$ python -q
>>> import numpy as np
>>> import numpy.linalg as la
>>> np.set_printoptions(precision=2, suppress=True, linewidth=160, legacy="1.25")
>>> rnd = lambda a: np.round(a, 2) + 0
>>> K = np.load("dump.npy")
>>> print(K)
[[1.   0.5  0.25 0.12 0.06 0.03 0.02]
 [0.5  1.   0.5  0.25 0.12 0.06 0.03]
 [0.25 0.5  1.   0.5  0.25 0.12 0.06]
 [0.12 0.25 0.5  1.   0.5  0.25 0.12]
 [0.06 0.12 0.25 0.5  1.   0.5  0.25]
 [0.03 0.06 0.12 0.25 0.5  1.   0.5 ]
 [0.02 0.03 0.06 0.12 0.25 0.5  1.  ]]
>>> x = np.ones(7)
>>> for _ in range(3):
...     x = K @ x
...     x /= la.norm(x)
...     print(round(x @ K @ x, 2))
... 
2.48
2.48
2.49
>>> print(rnd(x))
[0.27 0.37 0.43 0.45 0.43 0.37 0.27]
>>> rng = np.random.default_rng(72)
>>> M2 = K + rng.integers(-2, 3, (7, 2)) @ rng.integers(-2, 3, (2, 7))
>>> print(M2)
[[ 9.   -5.5  -1.75 -5.88  0.06  0.03  4.02]
 [-1.5   1.    2.5   3.25 -2.88  6.06  2.03]
 [-3.75  3.5   2.    3.5   0.25  0.12 -1.94]
 [-7.88  6.25  2.5   7.    0.5   0.25 -3.88]
 [ 2.06 -0.88 -0.75 -1.5   2.   -1.5   0.25]
 [ 0.03 -0.94  1.12  1.25 -1.5   5.    2.5 ]
 [ 0.02  0.03  0.06  0.12  0.25  0.5   1.  ]]
>>> print(np.abs(M2 - K).sum(axis=1))
[26. 18. 13. 26.  9. 11.  0.]
>>> print(la.matrix_rank(M2 - K, tol=1e-8))
2
>>> print(rnd(la.svd(M2 - K, compute_uv=False)))
[19.17  9.57  0.    0.    0.    0.    0.  ]
>>> O, evecs = la.qr(M2[:, :2])[0], la.qr(M2[:, 2:])[0]
>>> s = la.svd(O.T @ evecs, compute_uv=False)
>>> print(rnd(la.norm(O @ O.T - evecs @ evecs.T, 2)))
1.0
>>> print(rnd(np.degrees(np.arccos(s.clip(0, 1)))))
[ 1.38 23.83]
>>> vals, evecs = la.eigh(K)
>>> x = np.array([3, 0, 0, 3, 3, 3, 1])
>>> print(x @ K @ x)
68.62
>>> print(rnd(x @ K @ x / (x @ x)), rnd(vals[0]), rnd(vals[-1]))
1.85 0.35 2.49
>>> print((np.sign(evecs[:, -1].round(6)) == np.sign(evecs[0, -1].round(6))).astype(int))
[1 1 1 1 1 1 1]
>>> X = np.loadtxt("case14.csv", delimiter=",")
>>> print(rnd(X))
[[-0.42  0.55  0.65  0.08]
 [-0.67  0.14 -0.27 -0.48]
 [-0.17 -0.14 -0.31 -0.44]
 [ 0.42 -0.09  0.5  -0.74]
 [-0.42 -0.81  0.4   0.13]]
>>> # columns are unit length and at right angles
>>> print(rnd(la.norm(X[4], 1)), rnd(la.norm(X[4], np.inf)))
1.75 0.81
>>> print(rnd(la.norm(X, 2)))
1.0
>>> print(la.norm(X, axis=1).argmax())
4
>>> print(rnd(la.norm(X) ** 2 / la.norm(X, 2) ** 2))
4.0
>>> print(rnd(la.norm(X, 1)), rnd(la.norm(X, np.inf)))
2.13 1.75
>>> F = np.loadtxt("x.csv", delimiter=",")
>>> print(F)
[[5. 4. 0. 0.]
 [4. 5. 0. 0.]
 [0. 0. 5. 0.]
 [0. 0. 0. 5.]]
>>> # splits into 3 blocks
>>> M2 = np.array([[5, 0], [5, 1], [1, 4], [0, 5]])
>>> print(F @ M2)
[[45.  4.]
 [45.  5.]
 [ 5. 20.]
 [ 0. 25.]]
>>> print(la.matrix_rank(F @ M2))
2
>>> print(np.einsum("ik,kj->ji", F, M2))
[[45. 45.  5.  0.]
 [ 4.  5. 20. 25.]]
>>> print(M2.T @ F.T)
[[45. 45.  5.  0.]
 [ 4.  5. 20. 25.]]
>>> print(np.einsum("ij->j", F))
[9. 9. 5. 5.]
>>> print(la.matrix_rank(np.vstack([F, M2.T])))
4
>>> vals, evecs = la.eig(F)
>>> print(rnd(np.sort(la.eigvals(F @ F))))
[ 1. 25. 25. 81.]
>>> print(rnd(np.sort(la.eigvals(la.inv(F)))))
[0.11 0.2  0.2  1.  ]
>>> print(rnd(np.sort(la.eigvals(F.T))))
[1. 5. 5. 9.]
>>> print((F - F.T) / 2)
[[0. 0. 0. 0.]
 [0. 0. 0. 0.]
 [0. 0. 0. 0.]
 [0. 0. 0. 0.]]
>>> print(np.allclose(F @ F.T, F.T @ F))
True
>>> print(rnd(np.sort(np.abs(la.eigvals(F)))))
[1. 5. 5. 9.]
>>> print((F + F.T) / 2)
[[5. 4. 0. 0.]
 [4. 5. 0. 0.]
 [0. 0. 5. 0.]
 [0. 0. 0. 5.]]
>>> vals, evecs = la.eigh(F)
>>> print(rnd(vals))
[1. 5. 5. 9.]
>>> print(np.abs(evecs[:, -1]).round(6).argmax())
0
>>> E = np.loadtxt("test16.csv", delimiter=",")
>>> print(E)
[[ 1. -2.  2.  2.  2.]
 [ 2. -1.  0. -2. -1.]
 [ 0.  2.  2.  0. -1.]
 [ 1.  2.  2. 62.  2.]
 [ 0. -2.  1.  1. 40.]]
>>> u, v = E[1], E[4]
>>> print(u @ v)
-40.0
>>> print(u @ u)
10.0
>>> pr = (u @ v) / (u @ u) * u
>>> print(rnd(la.norm(u + v) ** 2 + la.norm(u - v) ** 2))
3232.0
>>> print(la.matrix_rank(np.outer(u, v)))
1
>>> print((v - pr) @ u)
0.0
>>> print(pr)
[-8.  4. -0.  8.  4.]
>>> print(v - pr)
[ 8. -6.  1. -7. 36.]
>>> u, v = X[4], X[2]
>>> print(rnd(u @ u))
1.0
>>> print(rnd(u @ v))
0.0
>>> pr = (u @ v) / (u @ u) * u
>>> print(rnd(pr))
[0. 0. 0. 0.]
>>> print(rnd(np.outer(u, v)))
[[ 0.07  0.06  0.13  0.18]
 [ 0.13  0.11  0.25  0.35]
 [-0.07 -0.05 -0.12 -0.18]
 [-0.02 -0.02 -0.04 -0.06]]
>>> m1 = np.load("mat.npy")
>>> print(m1)
[[ 0  0  3  0  0  0  0]
 [-3  0  0  0  0  0  0]
 [ 0  0  0  2  0  0  0]
 [ 0  0  0  0  0  0  0]
 [ 0  0  0  0  0  0  0]
 [ 0 -1  0  0  0  0  0]
 [ 0  0  0  0  0 -2  0]]
>>> left, s, vt = la.svd(m1)
>>> print(np.argmax(s[:-1] / (s[1:] + 1e-6)) + 1)
5
>>> M2 = left[:, :5] @ np.diag(s[:5]) @ vt[:5]
>>> print(rnd(la.norm(m1 - M2, 2)), s[5])
0.0 0.0
>>> print(la.matrix_rank(m1, rtol=0.05))
5
>>> def softmax(z):
...     e = np.exp(z - z.max(axis=-1, keepdims=True))
...     return e / e.sum(axis=-1, keepdims=True)
... 
>>> print(rnd(softmax(m1[5])))
[0.16 0.06 0.16 0.16 0.16 0.16 0.16]
>>> print(rnd(softmax(m1).sum(axis=1)))
[1. 1. 1. 1. 1. 1. 1.]
>>> print(rnd(softmax(10 * m1[5])))
[0.17 0.   0.17 0.17 0.17 0.17 0.17]
>>> scores = m1 @ m1.T / np.sqrt(7)
>>> print(rnd(softmax(scores + np.triu(np.full(scores.shape, -np.inf), 1))))
[[1.   0.   0.   0.   0.   0.   0.  ]
 [0.03 0.97 0.   0.   0.   0.   0.  ]
 [0.15 0.15 0.69 0.   0.   0.   0.  ]
 [0.25 0.25 0.25 0.25 0.   0.   0.  ]
 [0.2  0.2  0.2  0.2  0.2  0.   0.  ]
 [0.15 0.15 0.15 0.15 0.15 0.23 0.  ]
 [0.09 0.09 0.09 0.09 0.09 0.09 0.43]]
>>> print(softmax(scores).round(6).argmax(axis=1))
[0 1 2 0 0 5 6]
>>> print(rnd(np.sort(np.abs(la.eigvals(m1)))))
[0. 0. 0. 0. 0. 0. 0.]
>>> print(m1[1] @ m1[0])
0
>>> print(rnd(la.norm(m1) ** 2 / la.norm(m1, 2) ** 2))
3.0
>>> print(rnd(la.norm(m1, "nuc")))
11.0
>>> print(la.norm(m1, axis=1).argmax())
0
>>> print(rnd(la.norm(m1, axis=0)))
[3. 1. 3. 2. 0. 2. 0.]
>>> M2 = np.array([[0.5, 0.5], [-0.8, -0.4], [1.0, 1.0], [-0.6, 0.6]])
>>> Z = np.array([[-1.1, -0.7, 1.2], [0.6, 0.0, -0.1]])
>>> J = M2 @ Z
>>> print(rnd(J))
[[-0.25 -0.35  0.55]
 [ 0.64  0.56 -0.92]
 [-0.5  -0.7   1.1 ]
 [ 1.02  0.42 -0.78]]
>>> rk = la.matrix_rank(J)
>>> print(rk)
2
>>> ns = la.svd(J)[2][rk:].T
>>> print(rnd(ns[:, 0] / ns[np.abs(ns[:, 0]).round(6).argmax(), 0]))
[0.11 1.   0.69]
>>> print(la.matrix_rank(J.T @ J), la.matrix_rank(J @ J.T))
2 2
>>> print(rnd(ns @ ns.T))
[[0.01 0.08 0.05]
 [0.08 0.67 0.46]
 [0.05 0.46 0.32]]
>>> print(ns.shape)
(3, 1)
>>> print(np.allclose(J @ ns, 0))
True
>>> left, s, vt = la.svd(J)
>>> print(rnd(s))
[2.36 0.5  0.  ]
>>> M2 = left[:, :2] @ np.diag(s[:2]) @ vt[:2]
>>> print(rnd(M2))
[[-0.25 -0.35  0.55]
 [ 0.64  0.56 -0.92]
 [-0.5  -0.7   1.1 ]
 [ 1.02  0.42 -0.78]]
>>> print(la.matrix_rank(M2))
2
>>> print(la.matrix_rank(J, rtol=0.05))
2
